$ ipython --no-banner

In [1]: import numpy as np

In [2]: import numpy.linalg as la

In [3]: np.set_printoptions(precision=3, suppress=True, linewidth=100, floatmode="fixed")

In [4]: rd = lambda a: np.round(a, 3) + 0

In [5]: K = np.loadtxt("layer0.csv", delimiter=",")

In [6]: K
Out[6]: 
array([[ -1.168,  -3.124,  -3.710],
       [  1.881,  -1.433,  -3.056],
       [ -8.348,  -5.758,   6.070],
       [  1.848,  -4.501, -17.544],
       [ -3.495,   1.564, -12.854],
       [  4.803, -10.253,  -7.579],
       [ -7.621,   1.758,  -4.471],
       [  4.541,   4.162,   0.266],
       [  7.050,  -2.468,  -1.945],
       [ 10.775,  -3.123,  -3.012]])

In [7]: C2 = np.cov(K, rowvar=False)

In [8]: rd(np.corrcoef(K.T))
Out[8]: 
array([[ 1.000, -0.154, -0.102],
       [-0.154,  1.000,  0.057],
       [-0.102,  0.057,  1.000]])

In [9]: np.argwhere(np.triu(np.abs(np.corrcoef(K.T)) > 0.8, 1))
Out[9]: array([], shape=(0, 2), dtype=int64)

In [10]: rd(np.corrcoef(K[:, 0], K[:, 2])[0, 1])
Out[10]: np.float64(-0.102)

In [11]: rd(la.eigvalsh(C2)[::-1])
Out[11]: array([46.540, 36.618, 16.519])

In [12]: rd(C2)
Out[12]: 
array([[38.584, -3.974, -4.196],
       [-3.974, 17.260,  1.575],
       [-4.196,  1.575, 43.834]])

In [13]: hat = K @ la.solve(K.T @ K, K.T)

In [14]: rd(la.eigvalsh(hat))
Out[14]: array([0.000, 0.000, 0.000, 0.000, 0.000, 0.000, 0.000, 1.000, 1.000, 1.000])

In [15]: rd(np.diag(hat))
Out[15]: array([0.068, 0.023, 0.570, 0.501, 0.414, 0.516, 0.244, 0.183, 0.148, 0.334])

In [16]: rd(np.trace(hat))
Out[16]: np.float64(3.0)

In [17]: la.matrix_rank(np.eye(10) - hat)
Out[17]: np.int64(7)

In [18]: C = K[[7, 6]].astype(float)

In [19]: for _ in range(6):
    ...:     lab = la.norm(K[:, None] - C, axis=-1).argmin(axis=1)
    ...:     C = np.array([K[lab == j].mean(axis=0) for j in range(2)])
    ...: 

In [20]: lab
Out[20]: array([1, 0, 1, 1, 1, 0, 1, 0, 0, 0])

In [21]: rd(C)
Out[21]: 
array([[ 5.810, -2.623, -3.065],
       [-3.757, -2.012, -6.502]])

In [22]: C2 = K.T @ K

In [23]: rd(la.svd(K, compute_uv=False) ** 2)
Out[23]: array([688.390, 334.366, 167.414])

In [24]: rd(np.diag(C2))
Out[24]: array([357.794, 209.053, 623.322])

In [25]: (K @ K.T).shape
Out[25]: (10, 10)

In [26]: A = np.tril(np.array([[2, 2, 7, 5, 7, 6, 1, 8],
    ...:     [5, 5, 7, 6, 0, 3, 3, 9],
    ...:     [1, 4, 7, 4, 3, 6, 8, 4],
    ...:     [8, 2, 9, 9, 1, 7, 1, 5],
    ...:     [1, 6, 1, 2, 1, 0, 2, 4],
    ...:     [2, 0, 4, 3, 8, 5, 9, 1],
    ...:     [0, 1, 1, 0, 4, 0, 6, 6],
    ...:     [0, 5, 7, 2, 6, 7, 7, 1]]), -1) + np.eye(8, dtype=int)

In [27]: A
Out[27]: 
array([[1, 0, 0, 0, 0, 0, 0, 0],
       [5, 1, 0, 0, 0, 0, 0, 0],
       [1, 4, 1, 0, 0, 0, 0, 0],
       [8, 2, 9, 1, 0, 0, 0, 0],
       [1, 6, 1, 2, 1, 0, 0, 0],
       [2, 0, 4, 3, 8, 1, 0, 0],
       [0, 1, 1, 0, 4, 0, 1, 0],
       [0, 5, 7, 2, 6, 7, 7, 1]])

In [28]: t = np.radians(15)

In [29]: Rm = np.eye(8)

In [30]: Rm[7, 7] = Rm[5, 5] = np.cos(t)

In [31]: Rm[7, 5], Rm[5, 7] = -np.sin(t), np.sin(t)

In [32]: rd(Rm)
Out[32]: 
array([[ 1.000,  0.000,  0.000,  0.000,  0.000,  0.000,  0.000,  0.000],
       [ 0.000,  1.000,  0.000,  0.000,  0.000,  0.000,  0.000,  0.000],
       [ 0.000,  0.000,  1.000,  0.000,  0.000,  0.000,  0.000,  0.000],
       [ 0.000,  0.000,  0.000,  1.000,  0.000,  0.000,  0.000,  0.000],
       [ 0.000,  0.000,  0.000,  0.000,  1.000,  0.000,  0.000,  0.000],
       [ 0.000,  0.000,  0.000,  0.000,  0.000,  0.966,  0.000,  0.259],
       [ 0.000,  0.000,  0.000,  0.000,  0.000,  0.000,  1.000,  0.000],
       [ 0.000,  0.000,  0.000,  0.000,  0.000, -0.259,  0.000,  0.966]])

In [33]: out = A @ Rm.T

In [34]: rd(la.svd(A, compute_uv=False)), rd(la.svd(out, compute_uv=False))
Out[34]: 
(array([18.519, 10.769,  7.455,  5.947,  3.286,  1.761,  0.492,  0.000]),
 array([18.519, 10.769,  7.455,  5.947,  3.286,  1.761,  0.492,  0.000]))

In [35]: rd(np.abs(out - A).max(axis=0))
Out[35]: array([0.000, 0.000, 0.000, 0.000, 0.000, 0.034, 0.000, 1.846])

In [36]: rd(la.det(Rm)), rd(np.trace(Rm))
Out[36]: (np.float64(1.0), np.float64(7.932))

In [37]: rd(out)
Out[37]: 
array([[ 1.000,  0.000,  0.000,  0.000,  0.000,  0.000,  0.000,  0.000],
       [ 5.000,  1.000,  0.000,  0.000,  0.000,  0.000,  0.000,  0.000],
       [ 1.000,  4.000,  1.000,  0.000,  0.000,  0.000,  0.000,  0.000],
       [ 8.000,  2.000,  9.000,  1.000,  0.000,  0.000,  0.000,  0.000],
       [ 1.000,  6.000,  1.000,  2.000,  1.000,  0.000,  0.000,  0.000],
       [ 2.000,  0.000,  4.000,  3.000,  8.000,  0.966,  0.000, -0.259],
       [ 0.000,  1.000,  1.000,  0.000,  4.000,  0.000,  1.000,  0.000],
       [ 0.000,  5.000,  7.000,  2.000,  6.000,  7.020,  7.000, -0.846]])

In [38]: [round(float(x), 3) for x in la.svd(A, compute_uv=False)[:3]]
Out[38]: [18.519, 10.769, 7.455]

In [39]: np.argsort(-la.norm(A, axis=0).round(6), kind="stable")[:3]
Out[39]: array([2, 4, 0])

In [40]: f, r1 = A[0], A[2]

In [41]: f @ f
Out[41]: np.int64(1)

In [42]: f @ r1
Out[42]: np.int64(1)

In [43]: pr = (f @ r1) / (f @ f) * f

In [44]: (r1 - pr) @ f
Out[44]: np.float64(0.0)

In [45]: rd(la.norm(f + r1) ** 2 + la.norm(f - r1) ** 2)
Out[45]: np.float64(38.0)

In [46]: la.matrix_rank(np.outer(f, r1))
Out[46]: np.int64(1)

In [47]: left, sigma, vt = la.svd(A, full_matrices=False)

In [48]: rd(np.sqrt((sigma ** 2).sum())), rd(la.norm(A))
Out[48]: (np.float64(23.749), np.float64(23.749))

In [49]: rd(sigma / sigma[0])
Out[49]: array([1.000, 0.582, 0.403, 0.321, 0.177, 0.095, 0.027, 0.000])

In [50]: W0 = np.loadtxt("test19.csv", delimiter=",")

In [51]: W0
Out[51]: 
array([[ -0.903,  -2.659,   6.555,  -4.636],
       [ -2.051,   2.647,   3.751,   0.756],
       [  2.880,  -1.094,   6.370,  -4.977],
       [ -0.562,  -0.499,   3.628,  -2.183],
       [ -2.233,   1.766,   3.934,   0.110],
       [ -5.059,   2.982,   4.474,   2.019],
       [ -2.130,   1.381,   3.905,  -0.212],
       [ -0.203,   0.767,   4.000,  -1.507],
       [  0.344,  -0.077,   3.829,  -2.310],
       [ -2.727,   5.532,   1.151,   4.068],
       [ -9.937,   8.615,  -1.308,  10.205],
       [  2.060,   3.176,  -0.005,   0.692],
       [ -2.252,   2.572,   2.475,   1.209],
       [  3.906,  -7.694,   9.186, -11.293],
       [  1.151,   0.419,   3.794,  -2.263],
       [ -1.145,   4.875,   0.198,   3.234],
       [ -1.139,   0.652,   5.730,  -1.779],
       [ -5.547,   2.515,   3.042,   2.350],
       [ -2.723,   4.629,   2.919,   2.800],
       [ -0.331,   1.541,   2.498,  -0.372],
       [  0.715,   0.459,   2.526,  -1.629],
       [ -1.955,   3.050,   0.762,   2.015],
       [  0.175,   2.161,   1.117,   0.342],
       [ -0.947,   0.842,   5.948,  -1.790],
       [  3.072,  -2.949,   8.581,  -7.185],
       [  0.965,  -2.339,   5.208,  -4.726],
       [ -5.472,   3.182,   5.582,   1.972]])

In [52]: C = W0[[18, 2]].astype(float)

In [53]: for _ in range(6):
    ...:     lab = la.norm(W0[:, None] - C, axis=-1).argmin(axis=1)
    ...:     C = np.array([W0[lab == j].mean(axis=0) for j in range(2)])
    ...: 

In [54]: lab
Out[54]: array([1, 0, 1, 1, 0, 0, 0, 1, 1, 0, 0, 0, 0, 1, 1, 0, 1, 0, 0, 0, 1, 0, 0, 1, 1, 1, 0])

In [55]: np.abs(C[1] - C[0]).argmax()
Out[55]: np.int64(3)

In [56]: rd(C[1] - C[0])
Out[56]: array([ 3.528, -4.556,  3.147, -5.936])

In [57]: np.bincount(lab)
Out[57]: array([15, 12])

In [58]: C2 = W0.T @ W0

In [59]: rd(np.diag(C2))
Out[59]: array([267.459, 304.435, 532.509, 433.632])

In [60]: cen = (W0 - W0.mean(axis=0)) / W0.std(axis=0)

In [61]: rd(cen.std(axis=0))
Out[61]: array([1.000, 1.000, 1.000, 1.000])

In [62]: c = la.lstsq(np.delete(cen, 0, axis=1), cen[:, 0])[0]

In [63]: rd(1 - np.var(cen[:, 0] - np.delete(cen, 0, axis=1) @ c))
Out[63]: np.float64(1.0)

In [64]: np.abs(c).argmax()
Out[64]: np.int64(2)

In [65]: hat = W0 @ la.solve(W0.T @ W0, W0.T)

In [66]: rd(hat @ W0[:, 2])
Out[66]: 
array([ 6.555,  3.751,  6.370,  3.628,  3.934,  4.474,  3.905,  4.000,  3.829,  1.151, -1.308,
       -0.005,  2.475,  9.186,  3.794,  0.198,  5.730,  3.042,  2.919,  2.498,  2.526,  0.762,
        1.117,  5.948,  8.581,  5.208,  5.582])
